% python3 -q
>>> import numpy as np
>>> import numpy.linalg as la
>>> np.set_printoptions(precision=1, suppress=True, linewidth=200, legacy="1.25")
>>> def rnd(a):
...     return np.round(a, 1) + 0
... 
>>> m1 = np.array([[-0.3, 0.7, 1.7],
...     [0.2, 1.0, 0.5],
...     [-1.1, -1.2, 0.1],
...     [0.9, 1.3, 0.0],
...     [0.4, -0.5, -1.3],
...     [1.2, -0.3, 0.6],
...     [1.8, 0.9, 0.4],
...     [0.4, -0.9, -1.4],
...     [0.6, -0.8, 2.5],
...     [0.5, 0.3, 0.7],
...     [-0.4, 0.7, -0.5],
...     [-1.8, -1.4, 1.2],
...     [0.5, -1.4, 0.7],
...     [0.8, 0.4, 0.0],
...     [-0.3, 0.8, 1.3],
...     [0.9, -0.9, 0.3],
...     [1.3, 1.5, 0.1],
...     [0.8, 0.7, -0.8],
...     [-1.0, 0.9, 0.3],
...     [-0.4, 0.6, -0.5],
...     [-0.8, -0.9, -0.9],
...     [-0.6, -0.2, 0.2],
...     [-0.4, 0.6, -1.1],
...     [-1.4, 1.3, 2.4],
...     [1.9, 0.3, -1.1],
...     [-0.3, 1.5, -0.1],
...     [1.1, 0.7, -2.9]])
>>> m1[7] *= 5
>>> print(m1)
[[-0.3  0.7  1.7]
 [ 0.2  1.   0.5]
 [-1.1 -1.2  0.1]
 [ 0.9  1.3  0. ]
 [ 0.4 -0.5 -1.3]
 [ 1.2 -0.3  0.6]
 [ 1.8  0.9  0.4]
 [ 2.  -4.5 -7. ]
 [ 0.6 -0.8  2.5]
 [ 0.5  0.3  0.7]
 [-0.4  0.7 -0.5]
 [-1.8 -1.4  1.2]
 [ 0.5 -1.4  0.7]
 [ 0.8  0.4  0. ]
 [-0.3  0.8  1.3]
 [ 0.9 -0.9  0.3]
 [ 1.3  1.5  0.1]
 [ 0.8  0.7 -0.8]
 [-1.   0.9  0.3]
 [-0.4  0.6 -0.5]
 [-0.8 -0.9 -0.9]
 [-0.6 -0.2  0.2]
 [-0.4  0.6 -1.1]
 [-1.4  1.3  2.4]
 [ 1.9  0.3 -1.1]
 [-0.3  1.5 -0.1]
 [ 1.1  0.7 -2.9]]
>>> gram = np.cov(m1, rowvar=False)
>>> print(rnd(la.eigvalsh(gram)[::-1]))
[4.  1.2 0.7]
>>> print(np.argsort(-m1.std(axis=0).round(6), kind="stable"))
[2 1 0]
>>> print(rnd(m1.std(axis=0)))
[1.  1.3 1.8]
>>> print(np.argwhere(np.triu(np.abs(np.corrcoef(m1.T)) > 0.8, 1)))
[]
>>> blk = np.stack([m1, 2 * m1, m1[::-1]])
>>> print(rnd(np.einsum("bij,cij->bc", blk, blk)))
[[154.2 308.4 -15.4]
 [308.4 616.9 -30.8]
 [-15.4 -30.8 154.2]]
>>> print(rnd(la.norm(blk, axis=(1, 2))))
[12.4 24.8 12.4]
>>> print(la.matrix_rank(blk.reshape(3, -1)))
2
>>> X = np.array([[-0.1, 1.6, -0.4, -0.8],
...     [0.0, 1.0, 1.0, -0.6],
...     [-0.2, 1.9, 0.0, -0.5]])
>>> print(X)
[[-0.1  1.6 -0.4 -0.8]
 [ 0.   1.   1.  -0.6]
 [-0.2  1.9  0.  -0.5]]
>>> x = np.array([1, 0, 0, 1])
>>> h = np.maximum(X @ x, 0)
>>> print(np.maximum(X @ x, 0) - np.maximum(-X @ x, 0))
[-0.9 -0.6 -0.7]
>>> print(X.T @ h)
[0. 0. 0. 0.]
>>> print(X * (h > 1e-9)[:, None])
[[-0.  0. -0. -0.]
 [ 0.  0.  0. -0.]
 [-0.  0.  0. -0.]]
>>> print(rnd(la.norm(X[0] - X[1])))
1.5
>>> print(rnd(la.norm(X, 2)))
2.9
>>> print(rnd(la.norm(X, "nuc")))
4.3
>>> print(rnd(la.norm(X, 1)), rnd(la.norm(X, np.inf)))
4.5 2.9
>>> print(rnd(X[0] @ X[1]))
1.7
>>> ang = np.radians(30)
>>> Rm = np.eye(4)
>>> Rm[0, 0] = Rm[1, 1] = np.cos(ang)
>>> Rm[0, 1], Rm[1, 0] = -np.sin(ang), np.sin(ang)
>>> print(rnd(Rm))
[[ 0.9 -0.5  0.   0. ]
 [ 0.5  0.9  0.   0. ]
 [ 0.   0.   1.   0. ]
 [ 0.   0.   0.   1. ]]
>>> Y = X @ Rm.T
>>> print(np.allclose(X @ X.T, Y @ Y.T))
True
>>> print(rnd(la.det(Rm)), rnd(np.trace(Rm)))
1.0 3.7
>>> def softmax(z):
...     e = np.exp(z - z.max(axis=-1, keepdims=True))
...     return e / e.sum(axis=-1, keepdims=True)
... 
>>> print(rnd(softmax(10 * X[0])))
[0. 1. 0. 0.]
>>> print(softmax(X).sum(axis=1))
[1. 1. 1.]
>>> scores = X @ X.T / np.sqrt(4)
>>> print(rnd(softmax(scores)))
[[0.4 0.2 0.4]
 [0.3 0.4 0.4]
 [0.4 0.2 0.4]]
>>> print(rnd(softmax(scores)[0] @ X))
[-0.1  1.6  0.  -0.6]
>>> arr = np.load("dump.npy")
>>> print(arr)
[[ 1 -1  1 -1 -1  1 -1  1]
 [ 1  1  1  1 -1 -1 -1 -1]
 [ 1  1 -1 -1  1  1 -1 -1]
 [ 1 -1  1 -1  1 -1  1 -1]]
>>> w1 = np.array([[-4, 7, -1, -5],
...     [8, -2, 0, -1],
...     [-2, 9, 7, -4],
...     [-3, -2, -3, 8],
...     [-4, 4, -9, 5],
...     [8, 3, -8, 1],
...     [-1, -7, -4, -1],
...     [-1, 1, 4, 6]])
>>> b = np.array([-1, 1, 0, -2])
>>> H = np.maximum(arr @ w1 + b, 0)
>>> print(la.matrix_rank(H))
3
>>> Z = np.array([[7, 0], [-4, 8], [4, 5], [-8, -5]])
>>> print(w1 @ Z)
[[ -20   76]
 [  72  -11]
 [  10  127]
 [ -89  -71]
 [-120  -38]
 [   4  -21]
 [  13  -71]
 [ -43   -2]]
>>> x = np.array([-4, -1, -8, -2, -6, 3, 7, 5])
>>> h = np.maximum(arr @ x, 0)
>>> print(h)
[0 0 0 0]
>>> E = np.loadtxt("m.csv", delimiter=",")
>>> print(rnd(E))
[[-0.2  0.7 -0.6 -0.4]
 [-0.2 -0.4  0.1 -0.9]
 [ 0.8 -0.3 -0.5 -0.1]
 [-0.5 -0.5 -0.6  0.3]]
>>> x = np.array([-2, -1, 1, 0])
>>> print(rnd(E.T @ (E @ x)))
[-2. -1.  1.  0.]
>>> print([p for p in range(1, 25) if np.allclose(la.matrix_power(E, p), np.eye(4))])
[]
>>> print(rnd(la.inv(E)))
[[-0.2 -0.2  0.8 -0.5]
 [ 0.7 -0.4 -0.3 -0.5]
 [-0.6  0.1 -0.5 -0.6]
 [-0.4 -0.9 -0.1  0.3]]
>>> print(rnd(la.norm(x)), rnd(la.norm(E @ x)))
2.4 2.4
>>> print(rnd(la.det(E)))
-1.0
>>> mat = np.load("test12.npy")
>>> print(rnd(mat))
[[ 0.5 -1.9 -2.2]
 [ 2.5 -0.9  1.3]
 [-2.5  0.7 -1.5]
 [-1.6 -0.6 -2.5]
 [ 1.  -2.1 -1.9]
 [ 2.6 -1.3  0.9]
 [-1.7 -0.4 -2.4]
 [-1.1 -1.  -2.6]
 [-1.3  2.1  1.7]
 [ 2.5 -0.8  1.4]
 [-1.8 -0.3 -2.3]
 [-0.3  1.8  2.4]
 [ 2.2 -2.  -0.6]
 [-1.4 -0.7 -2.5]]
>>> # rows and columns are dependent
>>> left, s, Vh = la.svd(mat)
>>> evecs = Vh[:(s > 1e-8).sum()]
>>> rng = np.random.default_rng(5598)
>>> x = mat[3] + 3 * mat[12] + rng.integers(2) * np.eye(3)[1]
>>> print(rnd(x))
[ 4.9 -6.5 -4.2]
>>> print(rnd(np.diag(evecs.T @ evecs)))
[0.7 0.5 0.8]
>>> print(rnd(E.T @ E))
[[1. 0. 0. 0.]
 [0. 1. 0. 0.]
 [0. 0. 1. 0.]
 [0. 0. 0. 1.]]
>>> print(rnd(la.svd(E, compute_uv=False)))
[1. 1. 1. 1.]
>>> Xs = mat - mat.mean(axis=0)
>>> left, s, Vh = la.svd(Xs, full_matrices=False)
>>> print((np.sign(left[:, 0]) == np.sign(left[0, 0])).astype(int))
[1 0 1 1 1 0 1 1 0 0 1 0 0 1]
>>> print(rnd(Vh[0] * np.sign(Vh[0, np.abs(Vh[0]).argmax()])))
[0.7 0.  0.7]
>>> print(np.abs(Vh[0]).argmax())
2
>>> F = np.load("out11.npy")
>>> print(F)
[[6. 0. 0. 0.]
 [0. 6. 5. 0.]
 [0. 5. 6. 0.]
 [0. 0. 0. 6.]]
>>> proj = np.triu(np.array([[-7, 1, -2, 3], [-6, -2, 1, 8], [9, 2, 1, -2], [0, 9, -7, -3]]), 1) + np.eye(4)
>>> Y = proj @ F @ la.inv(proj)
>>> print(la.matrix_rank(Y))
4
>>> print(Y)
[[  6. -10.  15. 110.]
 [  0.  11.   0. -40.]
 [  0.   5.   1. -50.]
 [  0.   0.   0.   6.]]
>>> O, Rm = la.qr(F)
>>> print(rnd(Rm))
[[ 6.   0.   0.   0. ]
 [ 0.  -7.8 -7.7  0. ]
 [ 0.   0.   1.4  0. ]
 [ 0.   0.   0.   6. ]]
>>> print(np.allclose(Rm.T @ Rm, F.T @ F))
True
>>> print(rnd(O @ Rm))
[[6. 0. 0. 0.]
 [0. 6. 5. 0.]
 [0. 5. 6. 0.]
 [0. 0. 0. 6.]]
>>> print(rnd(O))
[[ 1.   0.   0.   0. ]
 [ 0.  -0.8 -0.6  0. ]
 [ 0.  -0.6  0.8  0. ]
 [ 0.   0.   0.   1. ]]
>>> print(rnd(np.abs(np.diag(Rm))))
[6.  7.8 1.4 6. ]
>>> gram = mat.T @ mat
>>> print(rnd(la.eigvalsh(gram)[::-1]))
[76.4 49.6  0. ]
>>> print((mat @ mat.T).shape)
(14, 14)
>>> print(la.matrix_rank(gram))
2
>>> Y = np.array([[-4, 0, -3], [2, 0, 0], [4, 4, 4]])
>>> print(rnd(np.einsum("ij,ij->i", m1, m1)))
[ 3.5  1.3  2.7  2.5  2.1  1.9  4.2 73.2  7.2  0.8  0.9  6.6  2.7  0.8  2.4  1.7  4.   1.8  1.9  0.8  2.3  0.4  1.7  9.4  4.9  2.4 10.1]
>>> ev, evecs = la.eigh(F)
>>> print(rnd(evecs @ np.diag(ev) @ evecs.T))
[[6. 0. 0. 0.]
 [0. 6. 5. 0.]
 [0. 5. 6. 0.]
 [0. 0. 0. 6.]]
>>> print(ev.sum(), np.trace(F))
24.0 24.0
>>> print(rnd(evecs.T @ evecs))
[[1. 0. 0. 0.]
 [0. 1. 0. 0.]
 [0. 0. 1. 0.]
 [0. 0. 0. 1.]]
>>> print(rnd(la.eigvalsh(F + 5 * np.eye(4))))
[ 6. 11. 11. 16.]
>>> print(rnd(np.abs(evecs[:, -1])))
[0.  0.7 0.7 0. ]
>>> print((ev > 1e-8).sum(), (ev < -1e-8).sum())
4 0
>>> J = np.eye(4, dtype=int)[rng.permutation(4)] * np.array([-1, -2, 0, 1])
>>> print(J)
[[ 0  0  0  1]
 [-1  0  0  0]
 [ 0  0  0  0]
 [ 0 -2  0  0]]
>>> print(rnd(la.det(J)))
0.0
>>> print(np.flatnonzero(la.matrix_power((J != 0) + (J.T != 0) + np.eye(4), 4)[2]))
[2]
>>> print((la.matrix_power((J != 0) + (J.T != 0) + np.eye(4), 4) > 0).astype(int))
[[1 1 0 1]
 [1 1 0 1]
 [0 0 1 0]
 [1 1 0 1]]
>>> print((J != 0).astype(int))
[[0 0 0 1]
 [1 0 0 0]
 [0 0 0 0]
 [0 1 0 0]]
>>> left, s, Vh = la.svd(J)
>>> print(np.argmax(s[:-1] / (s[1:] + 1e-6)) + 1)
3
>>> print(s)
[2. 1. 1. 0.]
>>> Y = left[:, :3] @ np.diag(s[:3]) @ Vh[:3]
>>> print(np.abs(J - Y).max())
0.0
>>> A = np.loadtxt("sample4.csv", delimiter=",")
>>> print(A)
[[-1.  0.  0.  0.]
 [ 0.  2.  0.  0.]
 [ 2.  1.  2.  0.]
 [ 0.  2.  0.  2.]]
>>> # triangular
>>> O, Rm = la.qr(E)
>>> print(np.allclose(Rm.T @ Rm, E.T @ E))
True
>>> print(rnd(Rm))
[[1. 0. 0. 0.]
 [0. 1. 0. 0.]
 [0. 0. 1. 0.]
 [0. 0. 0. 1.]]
>>> print(O.shape, Rm.shape)
(4, 4) (4, 4)
>>> print(rnd(O))
[[-0.2  0.7 -0.6 -0.4]
 [-0.2 -0.4  0.1 -0.9]
 [ 0.8 -0.3 -0.5 -0.1]
 [-0.5 -0.5 -0.6  0.3]]
>>> print(rnd(np.abs(np.diag(Rm))))
[1. 1. 1. 1.]
>>> x = np.array([-1, -2, 0, 2])
>>> target = A @ x
>>> b, lr = np.zeros(4), 1 / la.norm(A, 2) ** 2
>>> for i in range(60):
...     b -= lr * A.T @ (A @ b - target)
...     if i % 10 == 0: print(i, round(la.norm(A @ b - target), 1))
... 
0 2.9
10 0.9
20 0.4
30 0.2
40 0.1
50 0.1
>>> print(rnd(b))
[-0.9 -2.  -0.1  2. ]
>>> print(rnd(la.cond(A)))
5.3
>>> proj = np.triu(np.array([[-3, -4, 6, -2], [-5, 2, 3, 1], [3, 5, 5, -2], [-1, 2, 8, 9]]), 1) + np.eye(4)
>>> Y = proj @ A @ la.inv(proj)
>>> print(rnd(np.poly(Y)))
[ 1. -5.  6.  4. -8.]
>>> print(la.matrix_rank(Y))
4
